>>> import numpy as np
>>> np.set_printoptions(precision=1, suppress=True, linewidth=200)
>>> rd = lambda a: np.round(a, 1) + 0
>>> out = np.array([[6, 6], [2, 8]])
>>> Z = np.array([[-3, 2, 1], [2, -3, 2], [-1, -2, -2]])
>>> data = np.kron(out, Z)
>>> print(data)
[[-18  12   6 -18  12   6]
 [ 12 -18  12  12 -18  12]
 [ -6 -12 -12  -6 -12 -12]
 [ -6   4   2 -24  16   8]
 [  4  -6   4  16 -24  16]
 [ -2  -4  -4  -8 -16 -16]]
>>> q, r_ = np.linalg.qr(data)
>>> print(rd(abs(r_[0, 0])), rd(np.linalg.norm(data[:, 0])))
23.7 23.7
>>> print(rd(q))
[[-0.8  0.   0.6  0.3  0.   0.2]
 [ 0.5 -0.5  0.6 -0.2  0.2  0.2]
 [-0.3 -0.8 -0.4  0.1  0.3 -0.1]
 [-0.3  0.   0.2 -0.8  0.  -0.6]
 [ 0.2 -0.2  0.2  0.5 -0.5 -0.6]
 [-0.1 -0.3 -0.1 -0.3 -0.8  0.4]]
>>> x0 = np.array([-1, 0, 3, 2, 0, -2])
>>> print(rd(np.linalg.inv(q)))
[[-0.8  0.5 -0.3 -0.3  0.2 -0.1]
 [ 0.  -0.5 -0.8  0.  -0.2 -0.3]
 [ 0.6  0.6 -0.4  0.2  0.2 -0.1]
 [ 0.3 -0.2  0.1 -0.8  0.5 -0.3]
 [ 0.   0.2  0.3  0.  -0.5 -0.8]
 [ 0.2  0.2 -0.1 -0.6 -0.6  0.4]]
>>> print(rd(np.linalg.norm(x0)), rd(np.linalg.norm(q @ x0)))
4.2 4.2
>>> print(rd(np.sort(np.abs(np.degrees(np.angle(np.linalg.eigvals(q)))))))
[  0.  109.3 109.3 154.9 154.9 180. ]
>>> print(rd(np.abs(np.linalg.eigvals(q))))
[1. 1. 1. 1. 1. 1.]
>>> print(rd(np.linalg.det(q)))
-1.0
>>> print(rd(q.T @ (q @ x0)))
[-1.  0.  3.  2.  0. -2.]
>>> out = data[0, 0] * data[1:] - np.outer(data[1:, 0], data[0])
>>> print(out)
[[   0  180 -288    0  180 -288]
 [   0  288  252    0  288  252]
 [   0    0    0  324 -216 -108]
 [   0   60  -96 -216  384 -312]
 [   0   96   84  108  312  300]]
>>> print(rd(data[:, 0] / data[0, 0]))
[ 1.  -0.7  0.3  0.3 -0.2  0.1]
>>> print(np.linalg.matrix_rank(out), np.linalg.matrix_rank(data))
5 6
>>> out = np.array([[2, 4, 4]])
>>> W0 = out.T @ out
>>> print(W0)
[[ 4  8  8]
 [ 8 16 16]
 [ 8 16 16]]
>>> U, sv, Vt = np.linalg.svd(W0)
>>> evecs = Vt[:(sv > 1e-8).sum()]
>>> rng = np.random.default_rng(91)
>>> x0 = W0[2] + -3 * W0[1] + rng.integers(2) * np.eye(3)[0]
>>> print(x0)
[-15. -32. -32.]
>>> print(rd(np.linalg.norm(x0 - evecs.T @ evecs @ x0)))
0.9
>>> print(rd(np.diag(evecs.T @ evecs)))
[0.1 0.4 0.4]
>>> print(np.linalg.matrix_rank(np.vstack([W0, x0])))
2
>>> W1 = np.array([[0, 5, 1, 0, 3, 5], [2, 5, 3, 1, 5, 2], [0, 1, 5, 3, 4, 4]])
>>> c = np.array([8, -7, -3, 2, 0, 9])
>>> act = np.maximum(W0 @ W1 + c, 0)
>>> print(np.linalg.matrix_rank(act))
2
>>> print(act)
[[ 24  61  65  34  84  77]
 [ 40 129 133  66 168 145]
 [ 40 129 133  66 168 145]]
>>> Z = np.array([[-3, -2], [0, -2], [-3, -2], [0, -2], [-2, 1], [0, 0]])
>>> print(act @ Z)
[[-435 -284]
 [-855 -568]
 [-855 -568]]
>>> print(W1 @ Z)
[[ -9  -9]
 [-25 -17]
 [-23 -14]]
>>> print(np.unique(act.round(6), axis=0).shape)
(2, 6)
>>> print(rd(np.trace(np.linalg.pinv(act) @ act)))
2.0
>>> print(rd(act @ np.linalg.pinv(act) @ act))
[[ 24.  61.  65.  34.  84.  77.]
 [ 40. 129. 133.  66. 168. 145.]
 [ 40. 129. 133.  66. 168. 145.]]
>>> G = W0.T @ W0
>>> print(np.allclose(G, G.T))
True
>>> print(np.linalg.matrix_rank(G))
1
>>> print(rd(np.linalg.svd(W0, compute_uv=False) ** 2))
[1296.    0.    0.]
>>> print(np.diag(G))
[144 576 576]
>>> t = np.radians(36)
>>> r_ = np.eye(3)
>>> r_[0, 0] = r_[1, 1] = np.cos(t)
>>> r_[0, 1], r_[1, 0] = -np.sin(t), np.sin(t)
>>> print(rd(r_))
[[ 0.8 -0.6  0. ]
 [ 0.6  0.8  0. ]
 [ 0.   0.   1. ]]
>>> out = W0 @ r_.T
>>> print(rd(out))
[[-1.5  8.8  8. ]
 [-2.9 17.6 16. ]
 [-2.9 17.6 16. ]]
>>> print(rd(np.abs(out - W0).max(axis=0)))
[10.9  1.6  0. ]
>>> M = np.load("data.npy")
>>> print(M)
[[ -3  -1  27   9]
 [  3  -3 -27  27]
 [  3   1  27   9]
 [ -3   3 -27  27]]
>>> hat = np.triu(np.array([[1, -1, 0, 0], [1, -2, -2, 1], [0, 2, 1, -1], [-1, 2, 2, -2]]), 1) + np.eye(4)
>>> out = hat @ M @ np.linalg.inv(hat)
>>> print(np.linalg.matrix_rank(out))
4
>>> print(out)
[[  -6.   -4.   46.   32.]
 [  -6.   -8. -124.  -80.]
 [   6.    4.   62.   40.]
 [  -3.    0.  -27.    0.]]
>>> print(rd(np.abs(np.linalg.svd(out)[2][-1])))
[0.6 0.8 0.1 0.1]
>>> print(np.argsort(-np.linalg.norm(out, axis=0).round(6), kind="stable")[:3])
[2 3 0]
>>> print(rd(np.linalg.norm(out, 2) / np.linalg.norm(out)))
1.0
>>> print(np.linalg.cond(out) > 100)
True
>>> print([round(float(x), 1) for x in np.linalg.svd(out, compute_uv=False)[:3]])
[176.0, 15.3, 10.3]
>>> print(round(np.log10(np.linalg.cond(out))))
2
>>> print(M.mean(axis=0))
[ 0.  0.  0. 18.]
>>> print(np.linalg.matrix_rank(M))
4
>>> print(rd(np.linalg.norm(M)))
67.8
>>> feats = np.loadtxt("arr.csv", delimiter=",")
>>> print(feats)
[[ 59.6 -59.  -60.6]
 [ 60.6 -59.2 -59.8]
 [ 58.9 -59.7 -58.8]
 [ 60.5 -59.5 -61.7]
 [ 60.6 -59.8 -59.9]
 [ 60.2 -58.8 -59.6]
 [ 58.6 -58.5 -60.6]
 [ 58.7 -59.6 -60.3]
 [ 60.2 -61.8 -58.7]
 [ 59.5 -60.7 -59.4]
 [ 61.5 -59.6 -60.7]
 [ 60.6 -58.1 -59.9]
 [ 59.2 -58.4 -62.5]
 [ 59.9 -58.9 -60.1]
 [ 58.6 -59.2 -60.3]
 [ 59.9 -58.1 -59.2]
 [ 61.4 -60.  -60.7]
 [ 60.1 -59.7 -60.3]
 [ 60.2 -58.2 -58. ]
 [ 60.5 -59.7 -61.3]
 [ 59.8 -59.3 -61.2]
 [ 59.9 -59.6 -60. ]
 [ 59.9 -61.3 -61.8]
 [ 58.5 -60.4 -62. ]
 [ 59.8 -58.7 -59.4]]
>>> D = np.linalg.norm(feats[:, None] - feats[None], axis=-1)
>>> print(np.unravel_index(D.round(6).argmax(), D.shape))
(np.int64(8), np.int64(12))
>>> print(D.mean(axis=1).argmax())
8
>>> print((D + 1e9 * np.eye(25)).round(6).argmin(axis=1))
[13  5  9 19  1 24 14 14  9  2 16  5 20  0  7 24 10 21 15  3  0 17 23 22  5]
>>> print(np.flatnonzero(D[7] < D.mean() / 2))
[ 7 14]
>>> print(np.linalg.matrix_rank(D ** 2))
5
>>> x0 = np.array([3, 7, -3])
>>> rhs = feats @ x0
>>> print(rd(np.linalg.pinv(feats) @ feats))
[[1. 0. 0.]
 [0. 1. 0.]
 [0. 0. 1.]]
>>> rhs = rhs + 0.3 * rng.normal(size=25)
>>> print(rd(rhs))
[-52.2 -53.6 -65.  -49.7 -57.2 -52.3 -52.  -60.4 -76.1 -68.  -50.4 -45.2 -43.3 -52.6 -57.5 -49.1 -53.1 -56.5 -52.8 -52.3 -52.1 -57.3 -63.7 -61.2 -53.3]
>>> c, *_ = np.linalg.lstsq(feats, rhs)
>>> print(rd(np.linalg.norm(rhs - feats @ c)))
1.0
>>> print(rd(c))
[ 3.   7.  -3.1]
>>> print(c.round())
[ 3.  7. -3.]
>>> print([round(float(np.linalg.norm(np.linalg.solve(feats.T @ feats + lam * np.eye(3), feats.T @ rhs))), 2) for lam in (0, 1, 10, 100)])
[8.24, 7.81, 5.32, 1.38]
>>> U, sv, Vt = np.linalg.svd(feats)
>>> print(np.argmax(sv[:-1] / (sv[1:] + 1e-6)) + 1)
1
>>> print(rd(sv))
[518.5   5.    4.2]
>>> out = U[:, :1] @ np.diag(sv[:1]) @ Vt[:1]
>>> print(np.linalg.matrix_rank(feats, rtol=0.05))
1
>>> print(rd(np.abs(feats - out).max()))
2.0
>>> print(rd(np.linalg.norm(feats - out) / np.linalg.norm(feats)))
0.0
>>> print(rd(out))
[[ 59.8 -59.3 -60.1]
 [ 59.9 -59.4 -60.3]
 [ 59.2 -58.7 -59.5]
 [ 60.6 -60.1 -61. ]
 [ 60.1 -59.7 -60.5]
 [ 59.6 -59.1 -59.9]
 [ 59.3 -58.8 -59.6]
 [ 59.6 -59.1 -59.9]
 [ 60.2 -59.8 -60.6]
 [ 59.9 -59.4 -60.3]
 [ 60.6 -60.2 -61. ]
 [ 59.6 -59.1 -59.9]
 [ 60.1 -59.6 -60.5]
 [ 59.7 -59.2 -60. ]
 [ 59.4 -58.9 -59.8]
 [ 59.1 -58.6 -59.5]
 [ 60.7 -60.3 -61.1]
 [ 60.1 -59.6 -60.4]
 [ 58.8 -58.4 -59.2]
 [ 60.5 -60.1 -60.9]
 [ 60.1 -59.7 -60.5]
 [ 59.9 -59.4 -60.2]
 [ 61.  -60.6 -61.4]
 [ 60.3 -59.9 -60.7]
 [ 59.3 -58.9 -59.7]]
>>> print(rd(np.linalg.norm(feats - out, 2)), rd(sv[1]))
5.0 5.0
>>> def softmax(z):
...     e = np.exp(z - z.max(axis=-1, keepdims=True))
...     return e / e.sum(axis=-1, keepdims=True)
... 
>>> print(rd(softmax(feats[9])))
[1. 0. 0.]
>>> print(softmax(feats).sum(axis=1))
[1. 1. 1. 1. 1. 1. 1. 1. 1. 1. 1. 1. 1. 1. 1. 1. 1. 1. 1. 1. 1. 1. 1. 1. 1.]
>>> print(softmax(10 * feats[9]))
[1. 0. 0.]
>>> print(rd(softmax(feats[9] + 2)))
[1. 0. 0.]
>>> S = feats @ feats.T / np.sqrt(3)
>>> print(softmax(S).round(6).argmax(axis=1))
[22 22 22 22 22 22 22 22 22 22 22 22 22 22 22 22 22 22 22 22 22 22 22 22 22]
>>> print(rd(softmax(S)[9] @ feats))
[ 59.9 -61.3 -61.8]
>>> E = np.load("case3.npy")
>>> print(E)
[[  2.8  -6.7   0.8]
 [ -0.3   1.9  -0.1]
 [  7.8 -10.1  -1.1]
 [  2.3  19.6   0.8]
 [  1.9  11.8   1.4]
 [ 10.3  -2.5  -0.4]
 [ 12.   12.8   0.8]
 [ -7.2  15.   -2.2]
 [  8.3   2.1   2.7]
 [ -4.9  -3.9  -4.7]
 [ -3.8 -18.5  -0.4]
 [ -3.    2.8  -4.6]
 [  2.8   7.    4.7]
 [ -3.6   4.6  -0.8]
 [ -3.5  -5.4   2.5]
 [  7.   -1.7   1.7]
 [  3.2  11.7  -6. ]
 [ -8.1 -12.3   2.9]]
>>> Xs = (E - E.mean(axis=0)) / E.std(axis=0)
>>> print(np.argwhere(np.abs(Xs) > 2))
[[10  1]
 [16  2]]
>>> c = np.linalg.lstsq(np.delete(Xs, 2, axis=1), Xs[:, 2])[0]
>>> print(rd(c))
[ 0.2 -0.2]
>>> t3 = np.stack([E, 3 * E, E[::-1]])
>>> print((t3 @ E.T).shape)
(3, 18, 18)
>>> print(rd(np.einsum("bij,cij->bc", t3, t3)))
[[ 2620.   7860.1  -433.9]
 [ 7860.1 23580.2 -1301.6]
 [ -433.9 -1301.6  2620. ]]
>>> print(t3.shape)
(3, 18, 3)
>>> x0 = np.array([-6, -5, -5])
>>> rhs = E @ x0
>>> print(rd(np.linalg.pinv(E) @ E))
[[1. 0. 0.]
 [0. 1. 0.]
 [0. 0. 1.]]
>>> print(rd(np.linalg.lstsq(E, rhs)[0]))
[-6. -5. -5.]
>>> rhs = rhs + 0.3 * rng.normal(size=18)
>>> print(rd(rhs))
[  12.8   -7.1    9.1 -116.   -77.   -47.1 -139.8  -20.6  -73.3   72.5  117.2   27.3  -75.1    3.    35.9  -42.   -47.9   95.2]
>>> c, *_ = np.linalg.lstsq(E, rhs)
>>> print(rd(np.linalg.norm(rhs - E @ c)))
1.1
>>> print([round(float(np.linalg.norm(np.linalg.solve(E.T @ E + lam * np.eye(3), E.T @ rhs))), 2) for lam in (0, 1, 10, 100)])
[9.26, 9.24, 9.04, 7.79]
>>> print(rd(E.T @ (rhs - E @ c)))
[0. 0. 0.]
>>> Xs = E - E.mean(axis=0)
>>> U, sv, Vt = np.linalg.svd(Xs, full_matrices=False)
>>> print(rd(sv))
[42.6 24.5 11.2]
>>> print(rd(sv ** 2 / (sv ** 2).sum()))
[0.7 0.2 0. ]
>>> print((np.sign(U[:, 0]) == np.sign(U[0, 0])).astype(int))
[1 0 1 0 0 1 0 0 0 1 1 0 0 0 1 1 0 1]
>>> print(np.abs(Vt[0]).argmax())
1
>>> print(rd(np.abs(Vt[-1])))
[0.1 0.  1. ]
>>> print(rd(Xs.mean(axis=0)))
[0. 0. 0.]
>>> print(np.abs(U[:, 0]).argmax())
10
>>> print(np.searchsorted(np.cumsum(sv ** 2) / (sv ** 2).sum(), 0.9) + 1)
2
>>> hat = E @ np.linalg.solve(E.T @ E, E.T)
>>> print(rd(hat @ E[:, 1]))
[ -6.7   1.9 -10.1  19.6  11.8  -2.5  12.8  15.    2.1  -3.9 -18.5   2.8   7.    4.6  -5.4  -1.7  11.7 -12.3]
>>> print(np.trace(hat))
3.0
>>> m1 = np.tril(np.array([[0, 0, -2], [0, -1, -1], [2, 0, 0]]), -1) + np.eye(3, dtype=int)
>>> print(m1)
[[1 0 0]
 [0 1 0]
 [2 0 1]]
>>> Z = feats[[11, 12]].astype(float)
>>> for _ in range(7):
...     labels = np.linalg.norm(feats[:, None] - Z, axis=-1).argmin(axis=1)
...     Z = np.array([feats[labels == j].mean(axis=0) for j in range(2)])
... 
>>> print(labels)
[0 0 0 1 0 0 1 0 0 0 0 0 1 0 0 0 0 0 0 1 1 0 1 1 0]
>>> print(rd(Z))
[[ 60.  -59.4 -59.8]
 [ 59.6 -59.6 -61.6]]
>>> ev, evecs = np.linalg.eig(m1)
>>> print(np.prod(ev))
1.0
>>> print(rd(np.sort(np.linalg.eigvals(m1 @ m1))))
[1. 1. 1.]
>>> X = np.load("x.npy")
>>> print(X)
[[ 8 40  1]
 [ 2 10  7]]
>>> print(rd(np.linalg.norm(X, axis=0)))
[ 8.2 41.2  7.1]
>>> f = np.array([3, 1, 3])
>>> print(np.array([np.convolve(row, f, "same") for row in X]))
[[128  67 121]
 [ 32  37  37]]
>>> print(np.polyval(f, X[0]))
[ 203 4843    7]
>>> print(np.correlate(X[0], X[1], "full"))
[ 56 360 423  90   2]
>>> print(np.convolve(X[0], f))
[ 24 128  67 121   3]
>>> U, sv, Vt = np.linalg.svd(X, full_matrices=False)
>>> print(rd(np.abs(Vt[0])))
[0.2 1.  0.1]
>>> print((sv > 1e-8).sum())
2
>>> print(rd(sv))
[42.1  6.5]
>>> print(rd(sv / sv[0]))
[1.  0.2]
>>> print(rd(U.T @ U))
[[1. 0.]
 [0. 1.]]
>>> print(np.allclose(U * sv @ Vt, X))
True
